% python3 -q
>>> import numpy as np
>>> import numpy.linalg as la
>>> np.set_printoptions(precision=1, suppress=True, linewidth=120, sign=" ")
>>> J = np.load("data.npy")
>>> J
array([[ 5, -1, -3, -3, -2, -4, -5, -3,  0],
       [-3, -5, -4,  5,  4, -1,  1,  1, -5],
       [ 3,  5,  1,  4,  1,  1, -5,  2, -4],
       [ 5, -4, -1, -3,  0,  3,  1, -2, -1],
       [ 0, -3, -1, -1,  0, -4, -4, -4,  1],
       [-4,  2,  0,  0, -1,  1, -4,  3, -3],
       [ 0,  3,  3,  4, -3, -3,  2, -3,  4],
       [ 3, -1, -4, -1,  0, -2,  2, -4,  2],
       [-2, -2,  4,  0, -5,  0, -5,  5, -2]])
>>> x = np.array([-3, 0, 2, 3, -2, -2, -3, -3, 0])
>>> rhs = J @ x
>>> rhs
array([  6,   4,  10, -29,  27,  15,  33, -10,  24])
>>> np.round(la.solve(J, 4 * rhs), 1) + 0
array([-12.,   0.,   8.,  12.,  -8.,  -8., -12., -12.,   0.])
>>> np.round(la.solve(J, J[:, 6]), 1) + 0
array([ 0.,  0.,  0.,  0.,  0.,  0.,  1.,  0.,  0.])
>>> np.round(la.solve(J, rhs + J[:, 1]), 1) + 0
array([-3.,  1.,  2.,  3., -2., -2., -3., -3.,  0.])
>>> (J - J.T) / 2
array([[ 0. ,  1. , -3. , -4. , -1. ,  0. , -2.5, -3. ,  1. ],
       [-1. ,  0. , -4.5,  4.5,  3.5, -1.5, -1. ,  1. , -1.5],
       [ 3. ,  4.5,  0. ,  2.5,  1. ,  0.5, -4. ,  3. , -4. ],
       [ 4. , -4.5, -2.5,  0. ,  0.5,  1.5, -1.5, -0.5, -0.5],
       [ 1. , -3.5, -1. , -0.5,  0. , -1.5, -0.5, -2. ,  3. ],
       [ 0. ,  1.5, -0.5, -1.5,  1.5,  0. , -0.5,  2.5, -1.5],
       [ 2.5,  1. ,  4. ,  1.5,  0.5,  0.5,  0. , -2.5,  4.5],
       [ 3. , -1. , -3. ,  0.5,  2. , -2.5,  2.5,  0. , -1.5],
       [-1. ,  1.5,  4. ,  0.5, -3. ,  1.5, -4.5,  1.5,  0. ]])
>>> print(la.matrix_power(J, 3))
[[ -83  115   29  -85  -98 -163  -52  -14  173]
 [-400  307  656  232 -578 -295 -552  379   85]
 [  19 -132 -100 -632 -108 -329   76 -550  603]
 [-150 -134  -91  168  174  101  -38  372 -349]
 [ -71  223   -3  103  -35  -73 -201  106  -71]
 [-164  -47   17  -49  -81 -209  128 -347  325]
 [ 396  129 -256 -142   98   74  -27 -229  -38]
 [  10  230  229  112 -105  124  -48  278  -51]
 [-129 -176 -324   48   42 -332 -113 -264  -19]]
>>> print(np.allclose(J @ J.T, J.T @ J))
False
>>> J @ J
array([[ 11, -17, -12, -38,   2,  -6,  -6,   7,   4],
       [ 30, -14,  -5, -48,   5,   6,  52, -65,  59],
       [ 33, -49, -72, -15,  49,   4,  -5, -24, -43],
       [  3,  35,  10, -24, -28, -22, -36,  -6,  20],
       [  3,  -4,  20, -28,  -2,  15,  -4,  18,   6],
       [-15, -10, -31,   4,  42,  25,  35,   6, -18],
       [ 15, -12,  24,  29,  -8,  21,  -6,  30, -31],
       [ -7, -12,  22, -15, -28, -18,  -3,  -2,  24],
       [ 27,  31, -20,  -8,  25,  39,  18,  17, -17]])
>>> np.allclose(J, J.T)
False
>>> C2 = J.T @ J
>>> C2
array([[ 97,  -2, -25, -36,  -5,  -9,  -6, -56,  20],
       [ -2,  94,  40,  26, -14,   9, -11,  19,  14],
       [-25,  40,  69,  13, -38,  17, -13,  40,  12],
       [-36,  26,  13,  77,  18,  -4,   7,  24, -25],
       [ -5, -14, -38,  18,  56,  13,  32,  -7, -23],
       [ -9,   9,  17,  -4,  13,  57,  19,  43, -25],
       [ -6, -11, -13,   7,  32,  19, 117, -31,  44],
       [-56,  19,  40,  24,  -7,  43, -31,  93, -54],
       [ 20,  14,  12, -25, -23, -25,  44, -54,  76]])
>>> np.allclose(C2, C2.T)
True
>>> np.diag(C2)
array([  97,   94,   69,   77,   56,   57,  117,   93,   76])
>>> la.eigvalsh(C2)[::-1]
array([ 236.1,  150.7,  140.6,   85.9,   78. ,   30.6,   10. ,    3.9,    0.2])
>>> la.svd(J, compute_uv=False) ** 2
array([ 236.1,  150.7,  140.6,   85.9,   78. ,   30.6,   10. ,    3.9,    0.2])
>>> F = np.load("m.npy")
>>> F
array([[ 2, -2,  2],
       [-3, 18,  1],
       [-3,  2, 49]])
>>> left, sigma, Vt = la.svd(F)
>>> np.argmax(sigma[:-1] / (sigma[1:] + 1e-6)) + 1
np.int64(2)
>>> sigma
array([ 49.2,  18.3,   1.7])
>>> M2 = left[:, :2] @ np.diag(sigma[:2]) @ Vt[:2]
>>> np.round(la.norm(F - M2, 2), 1), np.round(sigma[2], 1)
(np.float64(1.7), np.float64(1.7))
>>> la.matrix_rank(F, rtol=0.05)
np.int64(2)
>>> round(float(la.norm(F - M2) / la.norm(F)), 1)
0.0
>>> round(np.abs(F - M2).max(), 1)
np.float64(1.7)
>>> X = np.loadtxt("out2.csv", delimiter=",")
>>> X
array([[ -1.9, -15. ,   5.6,  16.7,  -3.9,   0.6],
       [  3.4,  -3.1,  -2.3, -12.4,  -2.6,  -5.3],
       [  1.8,  14.8,  -1.8,   8.2,  -5.2,  -5. ],
       [ -2.2, -18.7,  -1.3,  -6.3,  -2.3,  -4.9],
       [  0.4,   5.8,   0.2,  -7.1, -11.2, -13.4],
       [ -3.5,   2.9,   4.6,  -0.8,   1.5,  -6.7],
       [ -2. ,  12.9,   2.1,   7.5,   5.9,   7.5],
       [  4.3,   4.7,  -2.2,  18.4, -21.5,   8.3],
       [  1.2,  25.4,  -7.7, -10.4,   5.1,  -3.1],
       [ -1.7,  14. ,   8.4,   5. ,   2. ,  -7.6],
       [ -8.5,  -6.6,   1.8,  -0.6,   5.1,   4.2],
       [ -1.6,  -1.8,   5.3,  15.4,  -4.6,   2.5],
       [ -9. ,  12.2,   4.8,   5.2,  10.6,   0.7],
       [ -0.8, -12.9,   3.8,  -5.8,  17.2,  -2.1],
       [  0.9,   6.4,   9.9, -13.1,   4.5,   0.9],
       [  1.2, -31.5,   1.5,   3.7,  -0.3,  -2.4],
       [ -4.4,  24.4,  -0.2,  -8.1,  -8.8,  -9.9],
       [ -0.2,  -0.6,  -4.6,  -4.3,   5.5,   4.3]])
>>> print(np.trace(F))
69
>>> print(np.allclose(F, F.T))
False
>>> round(np.abs(la.eigvals(F)).max(), 1)
np.float64(48.9)
>>> np.sort(np.abs(la.eigvals(F)))
array([  1.7,  18.3,  48.9])
>>> round(float(la.det(F)), 1)
1568.0
>>> print((F - F.T) / 2)
[[ 0.   0.5  2.5]
 [-0.5  0.  -0.5]
 [-2.5  0.5  0. ]]
